$ ipython --no-banner

In [1]: import numpy as np

In [2]: import numpy.linalg as la

In [3]: np.set_printoptions(precision=1, suppress=True, linewidth=140, legacy="1.25")

In [4]: tidy = lambda a: np.round(a, 1) + 0

In [5]: A2 = np.array([[0, 1, -2], [2, 3, -3], [1, -3, 1]])

In [6]: X = np.triu(A2)

In [7]: X
Out[7]: 
array([[ 0,  1, -2],
       [ 0,  3, -3],
       [ 0,  0,  1]])

In [8]: # rank 2

In [9]: tidy(np.abs(la.eigvals(X)).max())
Out[9]: 3.0

In [10]: np.allclose(X, X.T)
Out[10]: False

In [11]: tidy(la.det(X))
Out[11]: 0.0

In [12]: np.allclose(X @ X.T, X.T @ X)
Out[12]: False

In [13]: (X - X.T) / 2
Out[13]: 
array([[ 0. ,  0.5, -1. ],
       [-0.5,  0. , -1.5],
       [ 1. ,  1.5,  0. ]])

In [14]: (X + X.T) / 2
Out[14]: 
array([[ 0. ,  0.5, -1. ],
       [ 0.5,  3. , -1.5],
       [-1. , -1.5,  1. ]])

In [15]: la.matrix_power(X, 4)
Out[15]: 
array([[   0,   27,  -41],
       [   0,   81, -120],
       [   0,    0,    1]])

In [16]: tidy(np.sort(np.abs(la.eigvals(X))))
Out[16]: array([0., 1., 3.])

In [17]: A2 = X / la.norm(X, axis=1, keepdims=True)

In [18]: cov = A2 @ A2.T

In [19]: tidy(la.norm(A2, axis=1))
Out[19]: array([1., 1., 1.])

In [20]: tidy(np.trace(la.pinv(X) @ X))
Out[20]: 2.0

In [21]: np.abs(np.diag(la.qr(X)[1])) > 1e-9
Out[21]: array([False,  True,  True])

In [22]: la.lstsq(X[:-1].T, X[-1])[2]
Out[22]: 2

In [23]: np.allclose(X[:-1].T @ la.lstsq(X[:-1].T, X[-1])[0], X[-1])
Out[23]: True

In [24]: feats = np.load("w.npy")

In [25]: tidy(feats)
Out[25]: 
array([[-1.5,  0. ,  2.4,  4.5, -0.2],
       [ 4. ,  0. , -1.3, -1. ,  1.7],
       [ 5.1,  0. , -2. , -2.1,  2. ],
       [ 4.8,  0. , -1.9, -1.8,  1.9],
       [-0.6,  0. ,  1.7,  3.6,  0.1],
       [ 5.9,  0. , -2.6, -2.9,  2.3],
       [ 4. ,  0. , -1.3, -1. ,  1.7],
       [ 5.2,  0. , -2.2, -2.2,  2.1],
       [ 1.9,  0. ,  0. ,  1.1,  1. ],
       [-0.1,  0. ,  1.4,  3.1,  0.3],
       [ 6.4,  0. , -2.9, -3.4,  2.5],
       [ 4.2,  0. , -1.4, -1.2,  1.7],
       [ 2.5,  0. , -0.4,  0.5,  1.2],
       [-0.9,  0. ,  1.9,  3.9,  0. ],
       [-2.3,  0. ,  2.9,  5.3, -0.4],
       [-4.6,  0. ,  4.4,  7.6, -1.2],
       [-1.3,  0. ,  2.2,  4.3, -0.1],
       [ 2.9,  0. , -0.6,  0.1,  1.3],
       [ 4.5,  0. , -1.7, -1.5,  1.8],
       [-0.2,  0. ,  1.4,  3.2,  0.3],
       [-3.3,  0. ,  3.5,  6.3, -0.8],
       [ 3.3,  0. , -0.8, -0.3,  1.4],
       [-1.2,  0. ,  2.2,  4.2, -0.1],
       [ 3.7,  0. , -1.1, -0.7,  1.6],
       [ 1.3,  0. ,  0.5,  1.7,  0.8],
       [ 1.1,  0. ,  0.6,  1.9,  0.7],
       [ 4.1,  0. , -1.4, -1.1,  1.7],
       [ 6.3,  0. , -2.8, -3.3,  2.4],
       [ 7.8,  0. , -3.9, -4.8,  2.9],
       [ 0.5,  0. ,  1. ,  2.5,  0.5]])

In [26]: # rows and columns are dependent

In [27]: la.lstsq(feats[:-1].T, feats[-1])[2]
Out[27]: 2

In [28]: tidy(feats @ la.pinv(feats) @ feats)
Out[28]: 
array([[-1.5,  0. ,  2.4,  4.5, -0.2],
       [ 4. ,  0. , -1.3, -1. ,  1.7],
       [ 5.1,  0. , -2. , -2.1,  2. ],
       [ 4.8,  0. , -1.9, -1.8,  1.9],
       [-0.6,  0. ,  1.7,  3.6,  0.1],
       [ 5.9,  0. , -2.6, -2.9,  2.3],
       [ 4. ,  0. , -1.3, -1. ,  1.7],
       [ 5.2,  0. , -2.2, -2.2,  2.1],
       [ 1.9,  0. ,  0. ,  1.1,  1. ],
       [-0.1,  0. ,  1.4,  3.1,  0.3],
       [ 6.4,  0. , -2.9, -3.4,  2.5],
       [ 4.2,  0. , -1.4, -1.2,  1.7],
       [ 2.5,  0. , -0.4,  0.5,  1.2],
       [-0.9,  0. ,  1.9,  3.9,  0. ],
       [-2.3,  0. ,  2.9,  5.3, -0.4],
       [-4.6,  0. ,  4.4,  7.6, -1.2],
       [-1.3,  0. ,  2.2,  4.3, -0.1],
       [ 2.9,  0. , -0.6,  0.1,  1.3],
       [ 4.5,  0. , -1.7, -1.5,  1.8],
       [-0.2,  0. ,  1.4,  3.2,  0.3],
       [-3.3,  0. ,  3.5,  6.3, -0.8],
       [ 3.3,  0. , -0.8, -0.3,  1.4],
       [-1.2,  0. ,  2.2,  4.2, -0.1],
       [ 3.7,  0. , -1.1, -0.7,  1.6],
       [ 1.3,  0. ,  0.5,  1.7,  0.8],
       [ 1.1,  0. ,  0.6,  1.9,  0.7],
       [ 4.1,  0. , -1.4, -1.1,  1.7],
       [ 6.3,  0. , -2.8, -3.3,  2.4],
       [ 7.8,  0. , -3.9, -4.8,  2.9],
       [ 0.5,  0. ,  1. ,  2.5,  0.5]])

In [29]: tidy(np.trace(la.pinv(feats) @ feats))
Out[29]: 2.0

In [30]: T = np.stack([feats, 3 * feats, feats[::-1]])

In [31]: T.shape
Out[31]: (3, 30, 5)

In [32]: tidy(la.norm(T, axis=(1, 2)))
Out[32]: array([30.7, 92.1, 30.7])

In [33]: tidy(np.einsum("bij,cij->bc", T, T))
Out[33]: 
array([[ 943.1, 2829.3,  569.2],
       [2829.3, 8487.8, 1707.5],
       [ 569.2, 1707.5,  943.1]])

In [34]: (T @ feats.T).shape
Out[34]: (3, 30, 30)

In [35]: Uu, s, vt = la.svd(feats)

In [36]: np.argmax(s[:-1] / (s[1:] + 1e-6)) + 1
Out[36]: 2

In [37]: tidy(s)
Out[37]: array([28.1, 12.3,  0. ,  0. ,  0. ])

In [38]: A2 = Uu[:, :2] @ np.diag(s[:2]) @ vt[:2]

In [39]: tidy(la.norm(feats - A2) / la.norm(feats))
Out[39]: 0.0

In [40]: tidy(la.norm(feats - A2, 2)), tidy(s[2])
Out[40]: (0.0, 0.0)

In [41]: la.matrix_rank(A2)
Out[41]: 2

In [42]: la.matrix_rank(feats, rtol=0.05)
Out[42]: 2

In [43]: Uu, s, vt = la.svd(X)

In [44]: np.argmax(s[:-1] / (s[1:] + 1e-6)) + 1
Out[44]: 2

In [45]: A2 = Uu[:, :2] @ np.diag(s[:2]) @ vt[:2]

In [46]: la.matrix_rank(X, rtol=0.05)
Out[46]: 2

In [47]: u, g = feats[12], feats[11]

In [48]: tidy(u @ u)
Out[48]: 8.2

In [49]: tidy(u @ g)
Out[49]: 12.6

In [50]: pr = (u @ g) / (u @ u) * u

In [51]: tidy(la.norm(u + g) ** 2 + la.norm(u - g) ** 2)
Out[51]: 63.5

In [52]: tidy(np.outer(u, g))
Out[52]: 
array([[10.5,  0. , -3.6, -2.9,  4.4],
       [ 0. ,  0. ,  0. ,  0. ,  0. ],
       [-1.5,  0. ,  0.5,  0.4, -0.6],
       [ 1.9,  0. , -0.7, -0.5,  0.8],
       [ 4.9,  0. , -1.7, -1.4,  2. ]])

In [53]: tidy(pr)
Out[53]: array([ 3.9,  0. , -0.6,  0.7,  1.8])

In [54]: data = np.load("test8.npy")

In [55]: data
Out[55]: 
array([[-1, -1, -1,  2, -3,  1, -2, -1,  3, -2,  2],
       [-1, -1, -1, -1,  2, -3,  1, -2, -1,  3, -2],
       [-1, -1, -1, -1, -1,  2, -3,  1, -2, -1,  3],
       [ 2, -1, -1, -1, -1, -1,  2, -3,  1, -2, -1],
       [-3,  2, -1, -1, -1, -1, -1,  2, -3,  1, -2],
       [ 1, -3,  2, -1, -1, -1, -1, -1,  2, -3,  1],
       [-2,  1, -3,  2, -1, -1, -1, -1, -1,  2, -3],
       [-1, -2,  1, -3,  2, -1, -1, -1, -1, -1,  2],
       [ 3, -1, -2,  1, -3,  2, -1, -1, -1, -1, -1],
       [-2,  3, -1, -2,  1, -3,  2, -1, -1, -1, -1],
       [ 2, -2,  3, -1, -2,  1, -3,  2, -1, -1, -1]])

In [56]: # symmetric

In [57]: [round(float(la.det(data[:i, :i])), 2) + 0 for i in range(1, 12)]
Out[57]: [-1.0, 0.0, 0.0, 0.0, -81.0, 1269.0, -1925.0, 2904.0, -880.0, -7224.0, 9763.0]

In [58]: t = np.deg2rad(120)

In [59]: arr = np.eye(8)

In [60]: arr[np.ix_([7, 2], [7, 2])] = [[np.cos(t), -np.sin(t)], [np.sin(t), np.cos(t)]]

In [61]: tidy(arr)
Out[61]: 
array([[ 1. ,  0. ,  0. ,  0. ,  0. ,  0. ,  0. ,  0. ],
       [ 0. ,  1. ,  0. ,  0. ,  0. ,  0. ,  0. ,  0. ],
       [ 0. ,  0. , -0.5,  0. ,  0. ,  0. ,  0. ,  0.9],
       [ 0. ,  0. ,  0. ,  1. ,  0. ,  0. ,  0. ,  0. ],
       [ 0. ,  0. ,  0. ,  0. ,  1. ,  0. ,  0. ,  0. ],
       [ 0. ,  0. ,  0. ,  0. ,  0. ,  1. ,  0. ,  0. ],
       [ 0. ,  0. ,  0. ,  0. ,  0. ,  0. ,  1. ,  0. ],
       [ 0. ,  0. , -0.9,  0. ,  0. ,  0. ,  0. , -0.5]])

In [62]: # splits into 7 blocks

In [63]: arr[:, 2] @ arr[:, 4]
Out[63]: 0.0

In [64]: tidy(la.pinv(arr))
Out[64]: 
array([[ 1. ,  0. ,  0. ,  0. ,  0. ,  0. ,  0. ,  0. ],
       [ 0. ,  1. ,  0. ,  0. ,  0. ,  0. ,  0. ,  0. ],
       [ 0. ,  0. , -0.5,  0. ,  0. ,  0. ,  0. , -0.9],
       [ 0. ,  0. ,  0. ,  1. ,  0. ,  0. ,  0. ,  0. ],
       [ 0. ,  0. ,  0. ,  0. ,  1. ,  0. ,  0. ,  0. ],
       [ 0. ,  0. ,  0. ,  0. ,  0. ,  1. ,  0. ,  0. ],
       [ 0. ,  0. ,  0. ,  0. ,  0. ,  0. ,  1. ,  0. ],
       [ 0. ,  0. ,  0.9,  0. ,  0. ,  0. ,  0. , -0.5]])

In [65]: tidy(la.svd(arr, compute_uv=False))
Out[65]: array([1., 1., 1., 1., 1., 1., 1., 1.])

In [66]: tidy(arr @ arr.T)
Out[66]: 
array([[1., 0., 0., 0., 0., 0., 0., 0.],
       [0., 1., 0., 0., 0., 0., 0., 0.],
       [0., 0., 1., 0., 0., 0., 0., 0.],
       [0., 0., 0., 1., 0., 0., 0., 0.],
       [0., 0., 0., 0., 1., 0., 0., 0.],
       [0., 0., 0., 0., 0., 1., 0., 0.],
       [0., 0., 0., 0., 0., 0., 1., 0.],
       [0., 0., 0., 0., 0., 0., 0., 1.]])

In [67]: A = np.loadtxt("data.csv", delimiter=",")

In [68]: A
Out[68]: 
array([[ 2.,  1.,  2.],
       [10.,  0.,  0.],
       [ 0.,  0.,  6.],
       [10.,  0.,  0.],
       [ 0.,  5.,  2.],
       [ 1.,  8.,  0.],
       [ 3.,  3.,  0.],
       [ 0.,  4.,  1.],
       [ 0.,  4.,  1.],
       [ 0.,  0.,  5.],
       [ 5.,  0.,  3.],
       [ 6.,  0.,  8.],
       [ 0.,  4.,  1.],
       [ 7.,  2.,  0.],
       [ 0., 11.,  0.],
       [ 0.,  2.,  3.],
       [ 6.,  0.,  1.],
       [ 6.,  0.,  8.],
       [ 9.,  0.,  2.],
       [10.,  0.,  0.],
       [ 0., 11.,  0.],
       [ 0.,  5.,  2.],
       [ 0., 11.,  0.],
       [ 3.,  0.,  7.],
       [ 9.,  0.,  2.],
       [ 0.,  0.,  5.],
       [ 0.,  4.,  1.],
       [ 0.,  6.,  0.],
       [ 3.,  0.,  7.],
       [ 4.,  5.,  0.],
       [ 4.,  0.,  5.],
       [ 0.,  2.,  3.],
       [ 8.,  0.,  4.],
       [ 7.,  2.,  0.],
       [ 0.,  0.,  5.]])

In [69]: # rows 1 and 3 are equal

In [70]: cov = np.cov(A, rowvar=False)

In [71]: tidy(np.corrcoef(A[:, 0], A[:, 2])[0, 1])
Out[71]: -0.1

In [72]: tidy(np.corrcoef(A.T))
Out[72]: 
array([[ 1. , -0.5, -0.1],
       [-0.5,  1. , -0.6],
       [-0.1, -0.6,  1. ]])

In [73]: Xs = (A - A.mean(axis=0)) / A.std(axis=0)

In [74]: Xs.std(axis=0)
Out[74]: array([1., 1., 1.])

In [75]: beta = la.lstsq(np.delete(Xs, 2, axis=1), Xs[:, 2])[0]

In [76]: np.abs(beta).argmax()
Out[76]: 1

In [77]: tidy(beta)
Out[77]: array([-0.5, -0.8])

In [78]: Xs = A - A.mean(axis=0)

In [79]: Uu, s, vt = la.svd(Xs, full_matrices=False)

In [80]: tidy(s ** 2 / (s ** 2).sum())
Out[80]: array([0.6, 0.3, 0.1])

In [81]: tidy(vt[0] * np.sign(vt[0, np.abs(vt[0]).argmax()]))
Out[81]: array([-0.7,  0.7, -0.2])

In [82]: (np.sign(Uu[:, 0]) == np.sign(Uu[0, 0])).astype(int)
Out[82]: array([1, 1, 1, 1, 0, 0, 0, 0, 0, 1, 1, 1, 0, 1, 0, 0, 1, 1, 1, 1, 0, 0, 0, 1, 1, 1, 0, 0, 1, 0, 1, 0, 1, 1, 1])

In [83]: rng = np.random.default_rng(4730)

In [84]: labels = rng.permutation(3)

In [85]: A2 = A[:, labels] * rng.choice([-1, 1], 3)

In [86]: A2
Out[86]: 
array([[  2.,  -2.,  -1.],
       [  0., -10.,  -0.],
       [  6.,  -0.,  -0.],
       [  0., -10.,  -0.],
       [  2.,  -0.,  -5.],
       [  0.,  -1.,  -8.],
       [  0.,  -3.,  -3.],
       [  1.,  -0.,  -4.],
       [  1.,  -0.,  -4.],
       [  5.,  -0.,  -0.],
       [  3.,  -5.,  -0.],
       [  8.,  -6.,  -0.],
       [  1.,  -0.,  -4.],
       [  0.,  -7.,  -2.],
       [  0.,  -0., -11.],
       [  3.,  -0.,  -2.],
       [  1.,  -6.,  -0.],
       [  8.,  -6.,  -0.],
       [  2.,  -9.,  -0.],
       [  0., -10.,  -0.],
       [  0.,  -0., -11.],
       [  2.,  -0.,  -5.],
       [  0.,  -0., -11.],
       [  7.,  -3.,  -0.],
       [  2.,  -9.,  -0.],
       [  5.,  -0.,  -0.],
       [  1.,  -0.,  -4.],
       [  0.,  -0.,  -6.],
       [  7.,  -3.,  -0.],
       [  0.,  -4.,  -5.],
       [  5.,  -4.,  -0.],
       [  3.,  -0.,  -2.],
       [  4.,  -8.,  -0.],
       [  0.,  -7.,  -2.],
       [  5.,  -0.,  -0.]])

In [87]: Uu, _, vt = la.svd(A.T @ A2)

In [88]: labels
Out[88]: array([2, 0, 1])

In [89]: W0 = np.array([[402, 79, 90, 14, -198, -1, -131, 140],
    ...:     [79, 416, 214, -47, -78, 56, -139, 188],
    ...:     [90, 214, 307, -23, -84, 69, -167, 174],
    ...:     [14, -47, -23, 232, 11, 104, -48, -68],
    ...:     [-198, -78, -84, 11, 313, -19, -8, -6],
    ...:     [-1, 56, 69, 104, -19, 429, -12, -47],
    ...:     [-131, -139, -167, -48, -8, -12, 243, -236],
    ...:     [140, 188, 174, -68, -6, -47, -236, 309]])

In [90]: x0 = np.ones(8)

In [91]: for _ in range(4):
    ...:     x0 = W0 @ x0
    ...:     x0 /= la.norm(x0)
    ...:     print(round(x0 @ W0 @ x0, 1))
    ...: 
897.4
977.5
998.7
1004.1

In [92]: tidy(x0)
Out[92]: array([ 0.4,  0.5,  0.4,  0. , -0.2,  0.1, -0.4,  0.4])

In [93]: mat = np.tril(np.array([[-5, -2, -3, -3, 1, -5, 0],
    ...:     [-4, 5, 5, -2, 1, 2, -5],
    ...:     [1, 4, -1, 2, -5, -3, 4],
    ...:     [1, 1, 2, -1, 0, 4, 2],
    ...:     [1, 4, -4, 0, -4, 1, 5],
    ...:     [-5, -2, -3, 3, 0, -5, -5],
    ...:     [-5, 3, 2, -4, 4, 0, -2]]), -1) + np.eye(7, dtype=int)

In [94]: mat
Out[94]: 
array([[ 1,  0,  0,  0,  0,  0,  0],
       [-4,  1,  0,  0,  0,  0,  0],
       [ 1,  4,  1,  0,  0,  0,  0],
       [ 1,  1,  2,  1,  0,  0,  0],
       [ 1,  4, -4,  0,  1,  0,  0],
       [-5, -2, -3,  3,  0,  1,  0],
       [-5,  3,  2, -4,  4,  0,  1]])

In [95]: # triangular: eigenvalues sit on the diagonal

In [96]: tidy(la.norm(mat[5] - mat[2]))
Out[96]: 9.9

In [97]: tidy(la.norm(mat, axis=0))
Out[97]: array([8.4, 6.9, 5.8, 5.1, 4.1, 1. , 1. ])

In [98]: tidy(la.norm(mat[5], 1)), tidy(la.norm(mat[5], np.inf))
Out[98]: (14.0, 5.0)

In [99]: tidy(la.norm(mat) ** 2 / la.norm(mat, 2) ** 2)
Out[99]: 2.4

In [100]: tidy(la.norm(mat, axis=1))
Out[100]: array([1. , 4.1, 4.2, 2.6, 5.8, 6.9, 8.4])

In [101]: def softmax(z):
     ...:     e = np.exp(z - z.max(axis=-1, keepdims=True))
     ...:     return e / e.sum(axis=-1, keepdims=True)
     ...: 

In [102]: tidy(softmax(mat[5]))
Out[102]: array([0. , 0. , 0. , 0.8, 0. , 0.1, 0. ])

In [103]: tidy(softmax(mat[5] + -2))
Out[103]: array([0. , 0. , 0. , 0.8, 0. , 0.1, 0. ])

In [104]: tidy(softmax(mat).sum(axis=1))
Out[104]: array([1., 1., 1., 1., 1., 1., 1.])

In [105]: scores = mat @ mat.T / np.sqrt(7)

In [106]: tidy(softmax(scores))
Out[106]: 
array([[0.2, 0. , 0.2, 0.2, 0.2, 0. , 0. ],
       [0. , 0.1, 0. , 0. , 0. , 0.1, 0.8],
       [0. , 0. , 0.8, 0. , 0.1, 0. , 0. ],
       [0. , 0. , 0.5, 0.5, 0. , 0. , 0. ],
       [0. , 0. , 0. , 0. , 1. , 0. , 0. ],
       [0. , 0. , 0. , 0. , 0. , 1. , 0. ],
       [0. , 0. , 0. , 0. , 0. , 0. , 1. ]])

In [107]: softmax(scores).round(6).argmax(axis=1)
Out[107]: array([0, 6, 2, 2, 4, 5, 6])
